$ ipython --no-banner

In [1]: import numpy as np

In [2]: np.set_printoptions(precision=3, suppress=True, linewidth=140)

In [3]: data = np.load("sample2.npy")

In [4]: data
Out[4]: 
array([[-0.5  , -1.6  ,  0.6  , -0.6  ,  1.3  , -6.484],
       [-0.8  , -0.2  , -0.6  , -0.3  , -1.1  , -0.787],
       [ 0.   ,  0.4  , -0.1  ,  0.1  ,  0.3  ,  1.573],
       [ 0.8  ,  0.3  ,  0.1  ,  1.2  , -0.7  ,  1.172],
       [-1.5  ,  1.   ,  0.7  ,  0.1  , -1.5  ,  3.957],
       [-0.1  , -0.1  , -1.4  ,  1.6  ,  0.9  , -0.391],
       [ 0.3  ,  0.1  ,  0.   ,  0.4  , -1.5  ,  0.383],
       [-0.3  , -0.5  , -0.6  , -2.   ,  1.6  , -1.952],
       [-0.7  , -0.2  , -0.5  ,  0.2  ,  0.5  , -0.83 ],
       [-0.9  , -0.3  , -0.2  ,  0.   , -1.1  , -1.079],
       [-0.8  ,  1.2  , -0.4  ,  0.5  ,  0.   ,  4.777],
       [ 1.   ,  0.7  ,  0.7  ,  0.2  ,  0.6  ,  2.772],
       [-0.6  , -0.4  ,  0.5  ,  0.5  ,  1.   , -1.607],
       [-0.1  , -0.9  , -2.1  , -1.   ,  1.4  , -3.687],
       [ 1.1  , -2.   ,  1.8  ,  0.6  , -1.2  , -7.999],
       [ 0.4  , -1.6  , -1.5  , -0.4  , -1.9  , -6.421],
       [-0.7  ,  1.7  , -0.4  , -0.9  ,  0.7  ,  6.805],
       [ 1.5  , -0.8  , -2.5  , -1.5  , -1.5  , -3.242],
       [-0.2  ,  0.3  ,  0.   ,  1.   ,  1.4  ,  1.246]])

In [5]: Z = data[[17, 3]].astype(float)

In [6]: for _ in range(3):
   ...:     idx = np.linalg.norm(data[:, None] - Z, axis=-1).argmin(axis=1)
   ...:     Z = np.array([data[idx == j].mean(axis=0) for j in range(2)])
   ...: 

In [7]: print(idx)
[0 1 1 1 1 1 1 0 1 1 1 1 1 0 0 0 1 0 1]

In [8]: Z
Out[8]: 
array([[ 0.35 , -1.233, -0.717, -0.817, -0.05 , -4.964],
       [-0.323,  0.346, -0.123,  0.354, -0.038,  1.384]])

In [9]: np.bincount(idx)
Out[9]: array([ 6, 13])

In [10]: print(np.abs(Z[1] - Z[0]).argmax())
5

In [11]: Y = np.c_[data[:, :5] @ np.array([[1, 0, 2, 0, 0],
    ...:     [1, 0, 1, 1, 2],
    ...:     [3, 3, 3, 3, 3],
    ...:     [2, 0, 3, 1, 3],
    ...:     [1, 3, 1, 2, 1]]), np.array([0, 2, -1, -1, 0, 0, -1, 0, -2, 2, -1, -2, 2, -2, -1, 0, 1, 2, 2])]

In [12]: Y
Out[12]: 
array([[ -0.2,   5.7,  -1.3,   2.2,  -1.9,   0. ],
       [ -4.5,  -5.1,  -5.6,  -4.5,  -4.2,   2. ],
       [  0.6,   0.6,   0.7,   0.8,   1.1,  -1. ],
       [  3.1,  -1.8,   5.1,   0.4,   3.8,  -1. ],
       [  0.3,  -2.4,  -1.1,   0.2,   2.9,   0. ],
       [ -0.3,  -1.5,   1.2,  -0.9,   1.3,   0. ],
       [ -0.3,  -4.5,   0.4,  -2.5,  -0.1,  -1. ],
       [ -5. ,   3. ,  -7.3,  -1.1,  -7.2,   0. ],
       [ -1.5,   0. ,  -2. ,  -0.5,  -0.8,  -2. ],
       [ -2.9,  -3.9,  -3.8,  -3.1,  -2.3,   2. ],
       [  0.2,  -1.2,  -0.1,   0.5,   2.7,  -1. ],
       [  4.8,   3.9,   6. ,   4.2,   4.7,  -2. ],
       [  2.5,   4.5,   2.4,   3.6,   3.2,   2. ],
       [ -7.9,  -2.1,  -9. ,  -5.4,  -9.7,  -2. ],
       [  4.5,   1.8,   6.2,   1.6,   2. ,  -1. ],
       [ -8.4, -10.2,  -8.4, -10.3, -10.8,   0. ],
       [ -1.3,   0.9,  -2.9,   1. ,   0.2,   1. ],
       [-11.3, -12. , -11.3, -12.8, -15.1,   2. ],
       [  3.5,   4.2,   4.3,   4.1,   5. ,   2. ]])

In [13]: np.round(np.linalg.lstsq(data, Y[:, 0])[0], 3) + 0
Out[13]: array([1., 1., 3., 2., 1., 0.])

In [14]: np.linalg.matrix_rank(np.c_[data, Y])
Out[14]: np.int64(7)

In [15]: print(np.linalg.matrix_rank(Y))
6

In [16]: np.linalg.norm(np.linalg.qr(data)[0].T @ Y, axis=0) ** 2 / ((Y ** 2).sum(axis=0) + 1e-12)
Out[16]: array([1.   , 1.   , 1.   , 1.   , 1.   , 0.373])

In [17]: M = np.loadtxt("arr.csv", delimiter=",")

In [18]: print(M)
[[120.6    19.736 -78.334]
 [119.603  21.704 -80.1  ]
 [119.295  19.715 -79.91 ]
 [121.698  21.729 -80.975]
 [120.595  19.817 -79.301]
 [118.323  19.462 -78.39 ]
 [120.667  19.929 -81.302]
 [120.509  19.593 -80.273]
 [118.731  20.263 -81.039]
 [121.268  19.234 -81.529]
 [121.863  19.579 -81.956]
 [121.208  19.83  -80.439]
 [120.175  19.925 -80.584]
 [121.076  22.96  -79.871]
 [119.725  19.236 -78.658]
 [119.477  18.993 -80.491]
 [120.307  19.996 -80.749]
 [119.237  21.692 -79.585]
 [120.764  19.549 -79.586]
 [121.061  18.741 -80.702]
 [120.888  19.407 -79.228]
 [120.741  19.991 -78.495]
 [121.974  20.957 -79.782]
 [120.877  18.306 -79.856]
 [119.279  19.639 -82.001]
 [119.803  20.344 -78.313]
 [120.677  18.687 -80.72 ]]

In [19]: idx = M[:, 0] > np.median(M[:, 0])

In [20]: f = M[idx].mean(axis=0) - M[~idx].mean(axis=0)

In [21]: idx.astype(int)
Out[21]: array([0, 0, 0, 1, 0, 0, 1, 0, 0, 1, 1, 1, 0, 1, 0, 0, 0, 0, 1, 1, 1, 1, 1, 1, 0, 0, 1])

In [22]: f
Out[22]: array([ 1.446, -0.093, -0.504])

In [23]: Xc = M - M.mean(axis=0)

In [24]: vecs = np.linalg.svd(Xc)[2][:1]

In [25]: Y = Xc - Xc @ vecs.T @ vecs

In [26]: np.diag(vecs.T @ vecs)
Out[26]: array([0.218, 0.034, 0.748])

In [27]: round(np.linalg.norm(Y) / np.linalg.norm(Xc), 3)
Out[27]: np.float64(0.766)

In [28]: np.linalg.norm(Y, axis=1).round(6).argmax()
Out[28]: np.int64(13)
